% python3 -q
>>> import numpy as np
>>> from numpy import linalg as LA
>>> np.set_printoptions(suppress=True, linewidth=120)
>>> A = np.load("out19.npy")
>>> print(A)
[[0 0 0 0]
 [0 0 0 1]
 [0 0 0 0]
 [0 1 0 0]]
>>> # rank 2
>>> print(np.trace(A @ A @ A) // 6)
0
>>> print(np.argwhere(np.triu(A)))
[[1 3]]
>>> L = np.diag(A.sum(axis=1)) - A
>>> print((LA.eigvalsh(L) < 1e-8).sum())
3
>>> print(round(LA.det(L[1:, 1:])))
0
>>> Uu, sv, Vt = LA.svd(A)
>>> evecs = Vt[:(sv > 1e-8).sum()]
>>> rng = np.random.default_rng(693)
>>> vec = A[3] + -1 * A[0] + rng.integers(2) * np.eye(4)[0]
>>> print(vec)
[1. 1. 0. 0.]
>>> print(np.round(LA.norm(vec - evecs.T @ evecs @ vec), 4))
1.0
>>> print(LA.matrix_rank(np.vstack([A, vec])))
3
>>> print(np.diag(evecs.T @ evecs))
[0. 1. 0. 1.]
>>> print(evecs.T @ evecs)
[[0. 0. 0. 0.]
 [0. 1. 0. 0.]
 [0. 0. 0. 0.]
 [0. 0. 0. 1.]]
>>> print(round(LA.norm(A, 2) / LA.norm(A), 4))
0.7071
>>> print(LA.matrix_rank(A, rtol=0.1))
2
>>> print(LA.cond(A) > 100)
True
>>> print(np.round(np.sort(LA.eigvals(A).real), 4))
[-1.  0.  0.  1.]
>>> print((A != 0).astype(int))
[[0 0 0 0]
 [0 0 0 1]
 [0 0 0 0]
 [0 1 0 0]]
>>> print(np.flatnonzero(LA.matrix_power((A != 0) + (A.T != 0) + np.eye(4), 4)[3]))
[1 3]
>>> print(round(float(LA.eigvals(A).sum().real), 4))
0.0
>>> print(np.einsum("ii->", A))
0
>>> print(np.kron(np.eye(2, dtype=int), A))
[[0 0 0 0 0 0 0 0]
 [0 0 0 1 0 0 0 0]
 [0 0 0 0 0 0 0 0]
 [0 1 0 0 0 0 0 0]
 [0 0 0 0 0 0 0 0]
 [0 0 0 0 0 0 0 1]
 [0 0 0 0 0 0 0 0]
 [0 0 0 0 0 1 0 0]]
>>> print(round(float(LA.det(A.T)), 4))
0.0
>>> print(np.poly(A))
[ 1.  0. -1.  0.  0.]
>>> print(round(float(LA.det(2 * A)), 4), round(LA.det(A), 4))
0.0 0.0
>>> print(round(float(LA.det(A[::-1])), 4))
0.0
>>> data = np.array([[0, 1, 1], [1, 0, 1], [1, 1, 0]])
>>> # equal to its transpose
>>> def softmax(z):
...     e = np.exp(z - z.max(axis=-1, keepdims=True))
...     return e / e.sum(axis=-1, keepdims=True)
... 
>>> print(np.round(softmax(data[0] + 4), 4))
[0.1554 0.4223 0.4223]
>>> print(np.round(softmax(data[0]), 4))
[0.1554 0.4223 0.4223]
>>> S = data @ data.T / np.sqrt(3)
>>> print(softmax(S).round(6).argmax(axis=1))
[0 1 2]
>>> print(np.round(softmax(S)[0] @ data, 4))
[0.5289 0.7355 0.7355]
>>> Y = np.array([[1, 1, 1], [3, 0, 0]])
>>> basis = np.kron(Y, data)
>>> print(basis)
[[0 1 1 0 1 1 0 1 1]
 [1 0 1 1 0 1 1 0 1]
 [1 1 0 1 1 0 1 1 0]
 [0 3 3 0 0 0 0 0 0]
 [3 0 3 0 0 0 0 0 0]
 [3 3 0 0 0 0 0 0 0]]
>>> print(basis.shape)
(6, 9)
>>> z = rng.permutation(3)
>>> Y = data[:, z] * rng.choice([-1, 1], 3)
>>> print(Y)
[[-1  1  0]
 [ 0  1  1]
 [-1  0  1]]
>>> Uu, _, Vt = LA.svd(data.T @ Y)
>>> print(z)
[1 2 0]
>>> print(np.round(LA.lstsq(data, Y)[0], 4) + 0)
[[ 0.  0.  1.]
 [-1.  0.  0.]
 [ 0.  1.  0.]]
>>> Y = np.array([[2, 2, 2, 0, 2, 0],
...     [1, -2, -1, 2, 0, -1],
...     [0, 2, 2, 1, 2, 2],
...     [-1, 2, 2, -2, 0, 0],
...     [-1, 1, 1, -2, -2, -1],
...     [-1, 2, -1, -1, 2, -2]])
>>> F = np.triu(Y, 1)
>>> print(F)
[[ 0  2  2  0  2  0]
 [ 0  0 -1  2  0 -1]
 [ 0  0  0  1  2  2]
 [ 0  0  0  0  0  0]
 [ 0  0  0  0  0 -1]
 [ 0  0  0  0  0  0]]
>>> # triangular: eigenvalues sit on the diagonal
>>> Y = F + rng.integers(-2, 3, (6, 4)) @ rng.integers(-2, 3, (4, 6))
>>> print(Y)
[[-4  4  0  2 -1  6]
 [-3  3  0 -1  1  4]
 [ 6 -2  2 -5  8 -4]
 [-3  2 -2  4 -1  2]
 [ 1 -2  1  2 -2 -4]
 [ 4 -4 -8  4 -3  0]]
>>> print(np.abs(Y - F).sum(axis=1))
[19 16 28 14 11 23]
>>> print(LA.matrix_rank(Y - F, tol=1e-8))
4
>>> print(Y - F)
[[-4  2 -2  2 -3  6]
 [-3  3  1 -3  1  5]
 [ 6 -2  2 -6  6 -6]
 [-3  2 -2  4 -1  2]
 [ 1 -2  1  2 -2 -3]
 [ 4 -4 -8  4 -3  0]]
>>> print(np.allclose(F[:-1].T @ LA.lstsq(F[:-1].T, F[-1])[0], F[-1]))
True
>>> print(np.unique(F.round(6), axis=0).shape)
(5, 6)
>>> print(np.round(np.trace(LA.pinv(F) @ F), 4))
4.0
>>> J = np.load("dump.npy")
>>> print(J)
[[ 0  1 -3  0]
 [ 0  0  0 -1]
 [ 0  0  0 -1]
 [ 0  0  0  0]]
>>> # row 0 dominates
>>> print(np.abs(np.diag(LA.qr(J)[1])) > 1e-9)
[False False False False]
>>> print(LA.lstsq(J[:-1].T, J[-1])[2])
2
>>> M = np.load("data.npy")
>>> print(M)
[[-1  0  1  2  3]
 [ 4  5  6  7  8]
 [ 9 10 11 12 13]]
>>> Uu, sv, Vt = LA.svd(M)
>>> evecs = Vt[:(sv > 1e-8).sum()]
>>> vec = M[1] + 2 * M[0] + rng.integers(2) * np.eye(5)[2]
>>> print(vec)
[ 2.  5.  9. 11. 14.]
>>> print(round(float(LA.norm(vec - evecs.T @ evecs @ vec)), 4))
0.8944
>>> print(np.allclose(evecs.T @ evecs @ vec, vec))
False
>>> print(LA.matrix_rank(np.vstack([M, vec])))
3
>>> print(np.round(np.diag(evecs.T @ evecs), 4))
[0.6 0.3 0.2 0.3 0.6]
>>> Uu, sv, Vt = LA.svd(M)
>>> print(sv.round(4) + 0)
[28.4737  3.0415  0.    ]
>>> Y = Uu[:, :2] @ np.diag(sv[:2]) @ Vt[:2]
>>> print(Y.round(4) + 0)
[[-1.  0.  1.  2.  3.]
 [ 4.  5.  6.  7.  8.]
 [ 9. 10. 11. 12. 13.]]
>>> print(LA.matrix_rank(M, rtol=0.05))
2
>>> Y = np.array([[0, -2, 3], [-2, 1, 0], [-3, -3, -3], [3, -2, -2], [-1, -1, 0]])
>>> print(np.einsum("ij->j", M))
[12 15 18 21 24]
>>> print(LA.matrix_rank(np.vstack([M, Y.T])))
5
>>> print(np.einsum("ik,kj->ij", M, Y))
[[  0  -8 -10]
 [-15 -43 -20]
 [-30 -78 -30]]
>>> rank = LA.matrix_rank(M)
>>> print(rank)
2
>>> N = LA.svd(M)[2][rank:].T
>>> print([int(LA.matrix_rank(np.delete(M, i, axis=0))) for i in range(3)])
[2, 2, 2]
>>> print(np.round(N @ N.T, 4) + 0)
[[ 0.4 -0.4 -0.2  0.   0.2]
 [-0.4  0.7 -0.2 -0.1  0. ]
 [-0.2 -0.2  0.8 -0.2 -0.2]
 [ 0.  -0.1 -0.2  0.7 -0.4]
 [ 0.2  0.  -0.2 -0.4  0.4]]
>>> print([int(LA.matrix_rank(M[:, :j + 1])) for j in range(5)])
[1, 2, 2, 2, 2]
>>> print([int(LA.matrix_rank(M[:i])) for i in range(1, len(M) + 1)])
[1, 2, 2]
>>> print(np.allclose(M @ N, 0))
True
>>> Y = M / LA.norm(M, axis=1, keepdims=True)
>>> gram = Y @ Y.T
>>> print(np.round(LA.norm(Y, axis=1), 4))
[1. 1. 1.]
>>> print(round(float(np.degrees(np.arccos(np.clip(gram[1, 2], -1, 1)))), 4))
5.9366
>>> print((gram - 2 * np.eye(3)).round(6).argmax(axis=1))
[1 2 1]
>>> print(gram.round(4))
[[1.     0.7493 0.6768]
 [0.7493 1.     0.9946]
 [0.6768 0.9946 1.    ]]
>>> X = np.load("x.npy")
>>> print(X.round(4))
[[ 0.866  0.5    0.     0.     0.     0.     0.   ]
 [-0.5    0.866  0.     0.     0.     0.     0.   ]
 [ 0.     0.     1.     0.     0.     0.     0.   ]
 [ 0.     0.     0.     1.     0.     0.     0.   ]
 [ 0.     0.     0.     0.     1.     0.     0.   ]
 [ 0.     0.     0.     0.     0.     1.     0.   ]
 [ 0.     0.     0.     0.     0.     0.     1.   ]]
>>> print(np.round(LA.pinv(X), 4))
[[ 0.866 -0.5    0.     0.     0.     0.     0.   ]
 [ 0.5    0.866  0.     0.     0.     0.     0.   ]
 [ 0.     0.     1.     0.     0.     0.     0.   ]
 [ 0.     0.     0.     1.     0.     0.     0.   ]
 [ 0.     0.     0.     0.     1.     0.     0.   ]
 [ 0.     0.     0.     0.     0.     1.     0.   ]
 [ 0.     0.     0.     0.     0.     0.     1.   ]]
>>> print(np.round(LA.norm(X, axis=0), 4))
[1. 1. 1. 1. 1. 1. 1.]
